$ python -q
>>> import numpy as np
>>> import numpy.linalg as la
>>> np.set_printoptions(suppress=True, linewidth=200)
>>> def rd(a):
...     return np.round(a, 3) + 0
... 
>>> mat = np.load("mat.npy")
>>> mat
array([[ 1, -1,  1, -1, -1,  1, -1,  1],
       [ 1,  1, -1, -1,  1,  1, -1, -1]])
>>> # columns 1 and 4 are equal
>>> Uu, s, vt = la.svd(mat, full_matrices=False)
>>> np.allclose(Uu * s @ vt, mat)
True
>>> (s > 1e-8).sum()
np.int64(2)
>>> s / s[0]
array([1., 1.])
>>> rd(Uu.T @ mat @ vt.T)
array([[2.828, 0.   ],
       [0.   , 2.828]])
>>> Uu.shape, s.shape, vt.shape
((2, 2), (2,), (2, 8))
>>> blk = np.stack([mat, 4 * mat, mat[::-1]])
>>> la.matrix_rank(blk.reshape(3, -1))
np.int64(2)
>>> blk.sum(axis=0)
array([[ 6, -4,  4, -6, -4,  6, -6,  4],
       [ 6,  4, -4, -6,  4,  6, -6, -4]])
>>> np.einsum("bij,cij->bc", blk, blk)
array([[ 16,  64,   0],
       [ 64, 256,   0],
       [  0,   0,  16]])
>>> rd(la.norm(blk, axis=(1, 2)))
array([ 4., 16.,  4.])
>>> cov = mat.T @ mat
>>> cov
array([[ 2,  0,  0, -2,  0,  2, -2,  0],
       [ 0,  2, -2,  0,  2,  0,  0, -2],
       [ 0, -2,  2,  0, -2,  0,  0,  2],
       [-2,  0,  0,  2,  0, -2,  2,  0],
       [ 0,  2, -2,  0,  2,  0,  0, -2],
       [ 2,  0,  0, -2,  0,  2, -2,  0],
       [-2,  0,  0,  2,  0, -2,  2,  0],
       [ 0, -2,  2,  0, -2,  0,  0,  2]])
>>> la.matrix_rank(cov)
np.int64(2)
>>> rd(la.eigvalsh(cov)[::-1])
array([8., 8., 0., 0., 0., 0., 0., 0.])
>>> (mat @ mat.T).shape
(2, 2)
>>> np.allclose(cov, cov.T)
True
>>> m1 = np.array([[0, 1, 1], [1, 0, 1], [1, 1, 0]])
>>> # equal to its transpose
>>> vals, V = la.eig(m1)
>>> rd(np.prod(vals))
np.float64(2.0)
>>> rd(np.sort(la.eigvals(m1.T)))
array([-1., -1.,  2.])
>>> rd(m1 @ V[:, 0] - vals[0] * V[:, 0])
array([0., 0., 0.])
>>> rd(np.sort(la.eigvals(la.inv(m1))))
array([-1. , -1. ,  0.5])
>>> other = mat[0, 0] * mat[1:] - np.outer(mat[1:, 0], mat[0])
>>> other
array([[ 0,  2, -2,  0,  2,  0,  0, -2]])
>>> mat[:, 0] / mat[0, 0]
array([1., 1.])
>>> m1 @ (-1.0) ** np.arange(3)
array([0., 2., 0.])
>>> (m1 @ m1)[0]
array([2, 1, 1])
>>> np.fft.fft(m1[0])
array([ 2.+0.j, -1.+0.j, -1.+0.j])
>>> m1 @ np.ones(3)
array([2., 2., 2.])
>>> other = m1 / np.sqrt((m1 ** 2).mean(axis=1, keepdims=True))
>>> la.matrix_rank(other) == la.matrix_rank(m1)
np.True_
>>> rng = np.random.default_rng(779)
>>> E = (rng.random((4, 4)) < 0.3) + np.eye(4)
>>> E /= E.sum(axis=1, keepdims=True)
>>> E
array([[0.5, 0.5, 0. , 0. ],
       [0. , 1. , 0. , 0. ],
       [0.5, 0. , 0.5, 0. ],
       [0. , 0. , 0. , 1. ]])
>>> # a transition matrix
>>> ang = np.radians(60)
>>> Rm = np.eye(4)
>>> Rm[0, 0] = Rm[1, 1] = np.cos(ang)
>>> Rm[0, 1], Rm[1, 0] = -np.sin(ang), np.sin(ang)
>>> rd(Rm)
array([[ 0.5  , -0.866,  0.   ,  0.   ],
       [ 0.866,  0.5  ,  0.   ,  0.   ],
       [ 0.   ,  0.   ,  1.   ,  0.   ],
       [ 0.   ,  0.   ,  0.   ,  1.   ]])
>>> other = E @ Rm.T
>>> rd(np.abs(other - E).max(axis=0))
array([0.866, 0.5  , 0.   , 0.   ])
>>> np.allclose(la.norm(E, axis=1), la.norm(other, axis=1))
True
>>> rd(np.sort(np.abs(la.eigvals(E)))[::-1])
array([1. , 1. , 0.5, 0.5])
>>> E.sum(axis=1)
array([1., 1., 1., 1.])
>>> p = np.eye(4)[1]
>>> for _ in range(7):
...     p = p @ E
...     print(p.round(3))
... 
[0. 1. 0. 0.]
[0. 1. 0. 0.]
[0. 1. 0. 0.]
[0. 1. 0. 0.]
[0. 1. 0. 0.]
[0. 1. 0. 0.]
[0. 1. 0. 0.]
>>> Q, V = la.qr(E[:, :3])[0], la.qr(E[:, 3:])[0]
>>> s = la.svd(Q.T @ V, compute_uv=False)
>>> (s > 0.9).sum()
np.int64(0)
>>> rd(la.norm(Q @ Q.T - V @ V.T, 2))
np.float64(1.0)
>>> np.degrees(np.arccos(s.clip(0, 1)))
array([90.])
>>> s
array([0.])
>>> W0 = np.load("dump.npy")
>>> W0
array([[-1.,  1.,  1.],
       [ 1., -1.,  1.],
       [ 1.,  1., -1.]])
>>> # symmetric
>>> def softmax(z):
...     e = np.exp(z - z.max(axis=-1, keepdims=True))
...     return e / e.sum(axis=-1, keepdims=True)
... 
>>> softmax(W0).sum(axis=1)
array([1., 1., 1.])
>>> rd(softmax(W0[1] + 5))
array([0.468, 0.063, 0.468])
>>> rd(softmax(W0[1]))
array([0.468, 0.063, 0.468])
>>> scores = W0 @ W0.T / np.sqrt(3)
>>> rd(softmax(scores))
array([[0.834, 0.083, 0.083],
       [0.083, 0.834, 0.083],
       [0.083, 0.083, 0.834]])
>>> rd(softmax(scores + np.triu(np.full(scores.shape, -np.inf), 1)))
array([[1.   , 0.   , 0.   ],
       [0.09 , 0.91 , 0.   ],
       [0.083, 0.083, 0.834]])
>>> softmax(scores).round(6).argmax(axis=1)
array([0, 1, 2])
>>> rd(softmax(scores)[1] @ W0)
array([ 0.834, -0.669,  0.834])
>>> Q, Rm = la.qr(E)
>>> rd(Q.T @ Q)
array([[1., 0., 0., 0.],
       [0., 1., 0., 0.],
       [0., 0., 1., 0.],
       [0., 0., 0., 1.]])
>>> rd(Rm)
array([[-0.707, -0.354, -0.354,  0.   ],
       [ 0.   , -1.061,  0.118,  0.   ],
       [ 0.   ,  0.   ,  0.333,  0.   ],
       [ 0.   ,  0.   ,  0.   ,  1.   ]])
>>> rd(np.abs(np.diag(Rm)))
array([0.707, 1.061, 0.333, 1.   ])
>>> rd(abs(Rm[0, 0])), rd(la.norm(E[:, 0]))
(np.float64(0.707), np.float64(0.707))
>>> np.allclose(Rm.T @ Rm, E.T @ E)
True
>>> (la.matrix_power((E != 0) + (E.T != 0) + np.eye(4), 4) > 0).astype(int)
array([[1, 1, 1, 0],
       [1, 1, 1, 0],
       [1, 1, 1, 0],
       [0, 0, 0, 1]])
>>> rd(la.det(E))
np.float64(0.25)
>>> hat = np.triu(np.array([[2, 2, 1], [1, 2, 0], [2, 0, 0]]), 1) + np.eye(3)
>>> other = hat @ W0 @ la.inv(hat)
>>> np.poly(other)
array([ 1.,  3.,  0., -4.])
>>> other
array([[ 2., -4.,  0.],
       [ 1., -3.,  0.],
       [ 1., -1., -2.]])
>>> rd(la.det(other))
np.float64(4.0)
